$ python3 -q
>>> import numpy as np
>>> import numpy.linalg as la
>>> np.set_printoptions(precision=2, suppress=True, linewidth=100, floatmode="fixed")
>>> rng = np.random.default_rng(3911)
>>> A = rng.normal(size=(28, 3))
>>> A = 5 * A / la.norm(A, axis=1, keepdims=True)
>>> print(A)
[[-1.60 -2.24 -4.17]
 [-2.59 -2.68  3.33]
 [-3.04  3.96  0.18]
 [ 2.79 -4.13 -0.40]
 [-2.27 -2.24 -3.85]
 [-3.19  3.84 -0.20]
 [-2.35 -0.80 -4.34]
 [ 0.20 -2.67  4.22]
 [-0.79 -4.88 -0.76]
 [ 2.28  0.20 -4.44]
 [-1.12 -2.41 -4.23]
 [ 1.19 -4.73  1.11]
 [-1.96  4.32 -1.57]
 [-1.87  1.02  4.53]
 [-3.65 -2.80  1.96]
 [ 4.54 -0.67  1.99]
 [ 1.89 -3.97 -2.37]
 [-0.06  4.59 -1.97]
 [-4.98  0.09 -0.46]
 [-4.18 -2.29  1.51]
 [ 1.65  3.19 -3.47]
 [-2.89 -2.80 -2.97]
 [ 2.41  3.96 -1.87]
 [ 0.07 -2.00 -4.58]
 [-3.98  3.00  0.46]
 [-1.13  2.39 -4.24]
 [-1.14 -4.77 -0.96]
 [-1.01  2.36 -4.29]]
>>> round(float(la.norm(A[18] - A[11])), 2)
7.98
>>> print(round(float(la.norm(A, 1)), 2), np.round(la.norm(A, np.inf), 2))
79.02 8.66
>>> print(la.norm(A, axis=1))
[5.00 5.00 5.00 5.00 5.00 5.00 5.00 5.00 5.00 5.00 5.00 5.00 5.00 5.00 5.00 5.00 5.00 5.00 5.00
 5.00 5.00 5.00 5.00 5.00 5.00 5.00 5.00 5.00]
>>> la.norm(A, axis=0)
array([13.38, 16.60, 15.67])
>>> E = np.loadtxt("arr.csv", delimiter=",")
>>> E
array([[1.00, 0.00, 0.00],
       [0.00, 0.50, 0.50],
       [0.00, 0.33, 0.67]])
>>> hat = np.triu(np.array([[0, 1, 0], [0, 2, 1], [0, 2, 2]]), 1) + np.eye(3)
>>> out = hat @ E @ la.inv(hat)
>>> hat @ E - E @ hat
array([[ 0.00, -0.50,  0.50],
       [ 0.00,  0.33,  0.17],
       [ 0.00,  0.00, -0.33]])
>>> np.poly(out)
array([ 1.00, -2.17,  1.34, -0.17])
>>> out
array([[ 1.00, -0.50,  1.00],
       [ 0.00,  0.83,  0.34],
       [ 0.00,  0.33,  0.34]])
>>> W = np.array([[0, 3], [1, -1], [0, -2]])
>>> beta = np.array([3, 1])
>>> act = np.maximum(out @ W + beta, 0)
>>> (act > 0).mean(axis=0)
array([1.00, 0.33])
>>> print((act > 0).astype(int))
[[1 1]
 [1 0]
 [1 0]]
>>> W2 = np.array([[3, -1], [1, -3]])
>>> act @ W2
array([[ 10.00, -10.00],
       [ 11.49,  -3.83],
       [  9.99,  -3.33]])
>>> feats = np.array([[1, 0, 0, 0], [3, 1, 0, 0], [-2, -3, 1, 0], [1, 0, 0, 1]])
>>> feats
array([[ 1,  0,  0,  0],
       [ 3,  1,  0,  0],
       [-2, -3,  1,  0],
       [ 1,  0,  0,  1]])
>>> # triangular
>>> Q, V = la.qr(feats[:, :1])[0], la.qr(feats[:, 1:])[0]
>>> sigma = la.svd(Q.T @ V, compute_uv=False)
>>> print(sigma)
[0.97]
>>> np.degrees(np.arccos(sigma.clip(0, 1)))
array([14.96])
>>> round(float(la.norm(Q @ Q.T - V @ V.T, 2)), 2)
1.0
>>> out = la.invert(feats)
Traceback (most recent call last):
  File "<python-input-33>", line 1, in <module>
    out = la.invert(feats)
          ^^^^^^^^^
AttributeError: module 'numpy.linalg' has no attribute 'invert'
>>> out = la.inv(feats)
>>> la.det(feats) * out
array([[ 1.00,  0.00,  0.00,  0.00],
       [-3.00,  1.00, -0.00, -0.00],
       [-7.00,  3.00,  1.00, -0.00],
       [-1.00,  0.00,  0.00,  1.00]])
>>> round(float(la.slogdet(feats)[0]), 2)
1.0
>>> (np.abs(out) > 1e-9).astype(int)
array([[1, 0, 0, 0],
       [1, 1, 0, 0],
       [1, 1, 1, 0],
       [1, 0, 0, 1]])
